$ python -q
>>> import numpy as np
>>> import numpy.linalg as la
>>> np.set_printoptions(precision=2, suppress=True, linewidth=140, legacy="1.25")
>>> tidy = lambda a: np.round(a, 2) + 0
>>> M = np.array([[3, 4, 5, 6, 7, 8, 9, 10, 11, 12, 13],
...     [14, 15, 16, 17, 18, 19, 20, 21, 22, 23, 24],
...     [25, 26, 27, 28, 29, 30, 31, 32, 33, 34, 35],
...     [36, 37, 38, 39, 40, 41, 42, 43, 44, 45, 46],
...     [47, 48, 49, 50, 51, 52, 53, 54, 55, 56, 57]])
>>> A2 = M / np.sqrt((M ** 2).mean(axis=1, keepdims=True))
>>> M - M.mean(axis=1, keepdims=True)
array([[-5., -4., -3., -2., -1.,  0.,  1.,  2.,  3.,  4.,  5.],
       [-5., -4., -3., -2., -1.,  0.,  1.,  2.,  3.,  4.,  5.],
       [-5., -4., -3., -2., -1.,  0.,  1.,  2.,  3.,  4.,  5.],
       [-5., -4., -3., -2., -1.,  0.,  1.,  2.,  3.,  4.,  5.],
       [-5., -4., -3., -2., -1.,  0.,  1.,  2.,  3.,  4.,  5.]])
>>> J = np.load("test11.npy")
>>> J
array([[5., 4., 0., 4., 4., 0., 4.],
       [4., 5., 0., 4., 4., 0., 4.],
       [0., 0., 5., 0., 0., 4., 0.],
       [4., 4., 0., 5., 4., 0., 4.],
       [4., 4., 0., 4., 5., 0., 4.],
       [0., 0., 4., 0., 0., 5., 0.],
       [4., 4., 0., 4., 4., 0., 5.]])
>>> tidy(la.det(J))
189.0
>>> (la.matrix_power((J != 0) + (J.T != 0) + np.eye(7), 7) > 0).astype(int)
array([[1, 1, 0, 1, 1, 0, 1],
       [1, 1, 0, 1, 1, 0, 1],
       [0, 0, 1, 0, 0, 1, 0],
       [1, 1, 0, 1, 1, 0, 1],
       [1, 1, 0, 1, 1, 0, 1],
       [0, 0, 1, 0, 0, 1, 0],
       [1, 1, 0, 1, 1, 0, 1]])
>>> (J != 0).astype(int)
array([[1, 1, 0, 1, 1, 0, 1],
       [1, 1, 0, 1, 1, 0, 1],
       [0, 0, 1, 0, 0, 1, 0],
       [1, 1, 0, 1, 1, 0, 1],
       [1, 1, 0, 1, 1, 0, 1],
       [0, 0, 1, 0, 0, 1, 0],
       [1, 1, 0, 1, 1, 0, 1]])
>>> np.flatnonzero(la.matrix_power((J != 0) + (J.T != 0) + np.eye(7), 7)[3])
array([0, 1, 3, 4, 6])
>>> K = np.loadtxt("w.csv", delimiter=",")
>>> K
array([[27., 25.,  5., 10.,  5., 25., 25., 15., 10.,  5., 20.,  0.],
       [25., 27.,  5., 10.,  5., 25., 25., 15., 10.,  5., 20.,  0.],
       [ 5.,  5.,  3.,  2.,  1.,  5.,  5.,  3.,  2.,  1.,  4.,  0.],
       [10., 10.,  2.,  6.,  2., 10., 10.,  6.,  4.,  2.,  8.,  0.],
       [ 5.,  5.,  1.,  2.,  3.,  5.,  5.,  3.,  2.,  1.,  4.,  0.],
       [25., 25.,  5., 10.,  5., 27., 25., 15., 10.,  5., 20.,  0.],
       [25., 25.,  5., 10.,  5., 25., 27., 15., 10.,  5., 20.,  0.],
       [15., 15.,  3.,  6.,  3., 15., 15., 11.,  6.,  3., 12.,  0.],
       [10., 10.,  2.,  4.,  2., 10., 10.,  6.,  6.,  2.,  8.,  0.],
       [ 5.,  5.,  1.,  2.,  1.,  5.,  5.,  3.,  2.,  3.,  4.,  0.],
       [20., 20.,  4.,  8.,  4., 20., 20., 12.,  8.,  4., 18.,  0.],
       [ 0.,  0.,  0.,  0.,  0.,  0.,  0.,  0.,  0.,  0.,  0.,  2.]])
>>> la.matrix_rank(M, rtol=0.1)
1
>>> tidy(la.norm(M, 2) / la.norm(M))
1.0
>>> x0 = np.array([2, 3, 3, 2, 0, 3, 2, 3, 3, 2, 0, 3])
>>> target = K @ x0
>>> b, lr = np.zeros(12), 1 / la.norm(K, 2) ** 2
>>> for i in range(8):
...     b -= lr * K.T @ (K @ b - target)
...     if i % 2 == 0: print(i, round(la.norm(K @ b - target), 2))
... 
0 10.9
2 10.9
4 10.89
6 10.89
>>> tidy(b)
array([2.72, 2.72, 0.55, 1.09, 0.54, 2.72, 2.72, 1.63, 1.09, 0.55, 2.17, 0.01])
>>> evals, V = la.eigh(K)
>>> x0 = np.array([2, 2, 1, 0, 2, 0, 1, 0, 0, 1, 2, 2])
>>> tidy(V * np.abs(evals) @ V.T)
array([[27., 25.,  5., 10.,  5., 25., 25., 15., 10.,  5., 20.,  0.],
       [25., 27.,  5., 10.,  5., 25., 25., 15., 10.,  5., 20.,  0.],
       [ 5.,  5.,  3.,  2.,  1.,  5.,  5.,  3.,  2.,  1.,  4.,  0.],
       [10., 10.,  2.,  6.,  2., 10., 10.,  6.,  4.,  2.,  8.,  0.],
       [ 5.,  5.,  1.,  2.,  3.,  5.,  5.,  3.,  2.,  1.,  4.,  0.],
       [25., 25.,  5., 10.,  5., 27., 25., 15., 10.,  5., 20.,  0.],
       [25., 25.,  5., 10.,  5., 25., 27., 15., 10.,  5., 20.,  0.],
       [15., 15.,  3.,  6.,  3., 15., 15., 11.,  6.,  3., 12.,  0.],
       [10., 10.,  2.,  4.,  2., 10., 10.,  6.,  6.,  2.,  8.,  0.],
       [ 5.,  5.,  1.,  2.,  1.,  5.,  5.,  3.,  2.,  3.,  4.,  0.],
       [20., 20.,  4.,  8.,  4., 20., 20., 12.,  8.,  4., 18.,  0.],
       [ 0.,  0.,  0.,  0.,  0.,  0.,  0.,  0.,  0.,  0.,  0.,  2.]])
>>> x0 @ K @ x0
1415.0
>>> tidy(la.eigvalsh(K[1:, 1:]))
array([  2.,   2.,   2.,   2.,   2.,   2.,   2.,   2.,   2.,   2., 113.])
>>> tidy(V * np.maximum(evals, 0) @ V.T)
array([[27., 25.,  5., 10.,  5., 25., 25., 15., 10.,  5., 20.,  0.],
       [25., 27.,  5., 10.,  5., 25., 25., 15., 10.,  5., 20.,  0.],
       [ 5.,  5.,  3.,  2.,  1.,  5.,  5.,  3.,  2.,  1.,  4.,  0.],
       [10., 10.,  2.,  6.,  2., 10., 10.,  6.,  4.,  2.,  8.,  0.],
       [ 5.,  5.,  1.,  2.,  3.,  5.,  5.,  3.,  2.,  1.,  4.,  0.],
       [25., 25.,  5., 10.,  5., 27., 25., 15., 10.,  5., 20.,  0.],
       [25., 25.,  5., 10.,  5., 25., 27., 15., 10.,  5., 20.,  0.],
       [15., 15.,  3.,  6.,  3., 15., 15., 11.,  6.,  3., 12.,  0.],
       [10., 10.,  2.,  4.,  2., 10., 10.,  6.,  6.,  2.,  8.,  0.],
       [ 5.,  5.,  1.,  2.,  1.,  5.,  5.,  3.,  2.,  3.,  4.,  0.],
       [20., 20.,  4.,  8.,  4., 20., 20., 12.,  8.,  4., 18.,  0.],
       [ 0.,  0.,  0.,  0.,  0.,  0.,  0.,  0.,  0.,  0.,  0.,  2.]])
